$ python3 -q
>>> import numpy as np
>>> np.set_printoptions(suppress=True, linewidth=160)
>>> def rd(a):
...     return np.round(a, 3) + 0
... 
>>> arr = np.load("w.npy")
>>> arr
array([[ 94,  -6,   2, -12,   1, -12],
       [ -6,  85, -18, -23,  29,  16],
       [  2, -18,  76,  23, -13,  36],
       [-12, -23,  23,  79,  31,  32],
       [  1,  29, -13,  31,  53,  43],
       [-12,  16,  36,  32,  43,  90]])
>>> # equal to its transpose
>>> x = np.ones(6)
>>> for _ in range(3):
...     x = arr @ x
...     x /= np.linalg.norm(x)
...     print(round(x @ arr @ x, 3))
... 
148.143
156.836
160.142
>>> rd(x)
array([-0.059,  0.154,  0.314,  0.46 ,  0.432,  0.69 ])
>>> J = np.loadtxt("block9.csv", delimiter=",")
>>> J
array([[ 3.,  1.,  3.,  1.,  3.,  1.],
       [ 2., -2.,  2., -2.,  2., -2.],
       [ 2.,  2.,  2.,  2.,  2.,  2.],
       [ 3.,  1.,  3.,  1.,  3.,  1.],
       [ 2., -2.,  2., -2.,  2., -2.],
       [ 2.,  2.,  2.,  2.,  2.,  2.]])
>>> # columns 0 and 2 are equal
>>> rng = np.random.default_rng(816)
>>> z = rng.permutation(6)
>>> z
array([1, 0, 3, 2, 5, 4])
>>> B = arr[z][:, z]
>>> B
array([[ 85,  -6, -23, -18,  16,  29],
       [ -6,  94, -12,   2, -12,   1],
       [-23, -12,  79,  23,  32,  31],
       [-18,   2,  23,  76,  36, -13],
       [ 16, -12,  32,  36,  90,  43],
       [ 29,   1,  31, -13,  43,  53]])
>>> np.allclose(B, arr)
False
>>> X = np.load("case4.npy")
>>> X
array([[3., 1., 0., 0., 0., 0., 0.],
       [0., 3., 1., 0., 0., 0., 0.],
       [0., 0., 3., 1., 0., 0., 0.],
       [0., 0., 0., 3., 1., 0., 0.],
       [0., 0., 0., 0., 3., 1., 0.],
       [0., 0., 0., 0., 0., 3., 1.],
       [0., 0., 0., 0., 0., 0., 3.]])
>>> # triangular, det is the product of the diagonal
>>> (X + X.T) / 2
array([[3. , 0.5, 0. , 0. , 0. , 0. , 0. ],
       [0.5, 3. , 0.5, 0. , 0. , 0. , 0. ],
       [0. , 0.5, 3. , 0.5, 0. , 0. , 0. ],
       [0. , 0. , 0.5, 3. , 0.5, 0. , 0. ],
       [0. , 0. , 0. , 0.5, 3. , 0.5, 0. ],
       [0. , 0. , 0. , 0. , 0.5, 3. , 0.5],
       [0. , 0. , 0. , 0. , 0. , 0.5, 3. ]])
>>> np.allclose(X @ X.T, X.T @ X)
False
>>> assert X == X.T
Traceback (most recent call last):
  File "<python-input-23>", line 1, in <module>
    assert X == X.T
           ^^^^^^^^
ValueError: The truth value of an array with more than one element is ambiguous. Use a.any() or a.all()
>>> X @ X
array([[9., 6., 1., 0., 0., 0., 0.],
       [0., 9., 6., 1., 0., 0., 0.],
       [0., 0., 9., 6., 1., 0., 0.],
       [0., 0., 0., 9., 6., 1., 0.],
       [0., 0., 0., 0., 9., 6., 1.],
       [0., 0., 0., 0., 0., 9., 6.],
       [0., 0., 0., 0., 0., 0., 9.]])
>>> np.trace(X)
np.float64(21.0)
>>> X.inv()
Traceback (most recent call last):
  File "<python-input-26>", line 1, in <module>
    X.inv()
    ^^^^^
AttributeError: 'numpy.ndarray' object has no attribute 'inv'
>>> m1 = np.loadtxt("sample1.csv", delimiter=",")
>>> m1
array([[ 3.1,  0. ,  5. ,  0. , -3. ,  0. , -5. ,  3. , -5. , -1. ,  1. ,  2. , -5. , -2. ,  2. ],
       [ 2. ,  3.1, -1. ,  2. ,  3. ,  2. , -4. ,  0. , -2. , -4. , -1. ,  5. ,  5. ,  1. ,  4. ],
       [ 0. ,  4. ,  3.1,  3. , -1. ,  3. ,  4. ,  3. ,  0. , -4. , -4. ,  2. ,  5. ,  4. , -4. ],
       [ 5. ,  3. , -2. , -2.9, -3. ,  3. ,  3. , -2. ,  5. ,  0. , -1. ,  5. , -4. , -3. ,  4. ],
       [ 0. ,  3. ,  4. ,  0. ,  2.1, -4. ,  0. , -2. ,  1. , -2. ,  0. , -3. ,  4. ,  4. ,  5. ],
       [ 2. ,  1. , -3. , -3. , -1. ,  2.1, -5. ,  2. , -2. ,  2. ,  0. , -1. ,  5. , -4. ,  5. ],
       [ 5. ,  2. , -3. ,  5. ,  5. ,  5. , -1.9,  1. ,  1. ,  4. , -3. ,  5. ,  3. , -3. ,  0. ],
       [ 2. , -3. ,  4. ,  0. ,  2. , -5. ,  4. ,  0.1,  5. , -2. ,  0. ,  1. ,  4. ,  2. , -5. ],
       [-4. , -4. ,  5. , -2. , -1. , -5. ,  0. ,  5. ,  4.1,  3. , -1. ,  4. , -4. ,  2. , -3. ],
       [ 2. , -5. ,  1. , -3. , -4. ,  1. ,  5. , -4. , -4. ,  2.1, -2. , -4. ,  4. ,  5. ,  1. ],
       [-2. , -3. ,  3. ,  3. ,  0. , -4. ,  0. ,  0. ,  1. , -1. , -2.9,  5. ,  4. , -2. ,  3. ],
       [ 2. , -5. , -3. ,  5. , -3. ,  2. ,  3. ,  2. , -2. ,  3. , -5. , -4.9,  0. ,  2. , -3. ],
       [ 1. ,  2. , -3. ,  0. ,  2. ,  4. , -3. ,  0. ,  1. , -4. ,  1. ,  1. , -2.9, -2. ,  3. ],
       [ 0. ,  1. , -1. ,  1. , -5. , -5. ,  3. ,  2. , -3. ,  2. ,  5. , -4. ,  5. , -2.9, -3. ],
       [ 3. ,  0. ,  5. ,  0. , -3. ,  0. , -5. ,  3. , -5. , -1. ,  1. ,  2. , -5. , -2. ,  2.1]])
>>> Uu, sigma, Vh = np.linalg.svd(m1, full_matrices=False)
>>> (sigma > 1e-8).sum()
np.int64(15)
>>> np.allclose(Uu * sigma @ Vh, m1)
True
>>> np.abs(Uu[:, 0]).round(6).argmax()
np.int64(7)
>>> Uu.shape, sigma.shape, Vh.shape
((15, 15), (15,), (15, 15))
